In [1]: import numpy as np

In [2]: np.set_printoptions(precision=1, suppress=True, linewidth=160)

In [3]: F = np.load("data.npy")

In [4]: print(F)
[[ 3  0  3]
 [ 4  0  4]
 [ 4  1  5]
 [ 4  2  6]
 [ 7  4  6]
 [ 7  7  9]
 [ 9  8 11]
 [12  8 14]
 [12  9 14]
 [13  9 14]
 [15 11 15]
 [18 14 17]
 [21 17 20]
 [23 19 20]
 [24 22 22]
 [27 25 22]]

In [5]: out = np.c_[F[:, :1] @ np.array([[0]]), np.array([1, -1, 1, 1, 2, 1, 2, 0, 1, 2, 0, 0, 0, 0, -1, -1])]

In [6]: print(out)
[[ 0  1]
 [ 0 -1]
 [ 0  1]
 [ 0  1]
 [ 0  2]
 [ 0  1]
 [ 0  2]
 [ 0  0]
 [ 0  1]
 [ 0  2]
 [ 0  0]
 [ 0  0]
 [ 0  0]
 [ 0  0]
 [ 0 -1]
 [ 0 -1]]

In [7]: print(np.linalg.matrix_rank(np.c_[F, out]))
4

In [8]: print(np.linalg.matrix_rank(out))
1

In [9]: print(np.linalg.lstsq(F, out[:, 0])[0])
[0. 0. 0.]

In [10]: print(np.linalg.norm(out - F @ np.linalg.lstsq(F, out)[0], axis=0))
[0.  3.4]

In [11]: print(np.linalg.norm(np.linalg.qr(F)[0].T @ out, axis=0) ** 2 / ((out ** 2).sum(axis=0) + 1e-12))
[0.  0.4]

In [12]: rank = np.linalg.matrix_rank(out)

In [13]: print(rank)
1

In [14]: N = np.linalg.svd(out)[2][rank:].T

In [15]: print(N[:, 0] / N[np.abs(N[:, 0]).round(6).argmax(), 0])
[ 1. -0.]

In [16]: print(N.shape)
(2, 1)

In [17]: print([int(np.linalg.matrix_rank(out[:, :j + 1])) for j in range(2)])
[0, 1]

In [18]: print(np.linalg.matrix_rank(out.T @ out), np.linalg.matrix_rank(out @ out.T))
1 1

In [19]: rng = np.random.default_rng(23224)

In [20]: z = rng.permutation(3)

In [21]: out = F[:, z] * rng.choice([-1, 1], 3)

In [22]: print(out)
[[  0  -3  -3]
 [  0  -4  -4]
 [ -1  -4  -5]
 [ -2  -4  -6]
 [ -4  -7  -6]
 [ -7  -7  -9]
 [ -8  -9 -11]
 [ -8 -12 -14]
 [ -9 -12 -14]
 [ -9 -13 -14]
 [-11 -15 -15]
 [-14 -18 -17]
 [-17 -21 -20]
 [-19 -23 -20]
 [-22 -24 -22]
 [-25 -27 -22]]

In [23]: U, _, Vh = np.linalg.svd(F.T @ out)

In [24]: print(z)
[1 0 2]

In [25]: print(np.round(np.linalg.lstsq(F, out)[0], 1) + 0)
[[ 0. -1.  0.]
 [-1.  0.  0.]
 [ 0.  0. -1.]]
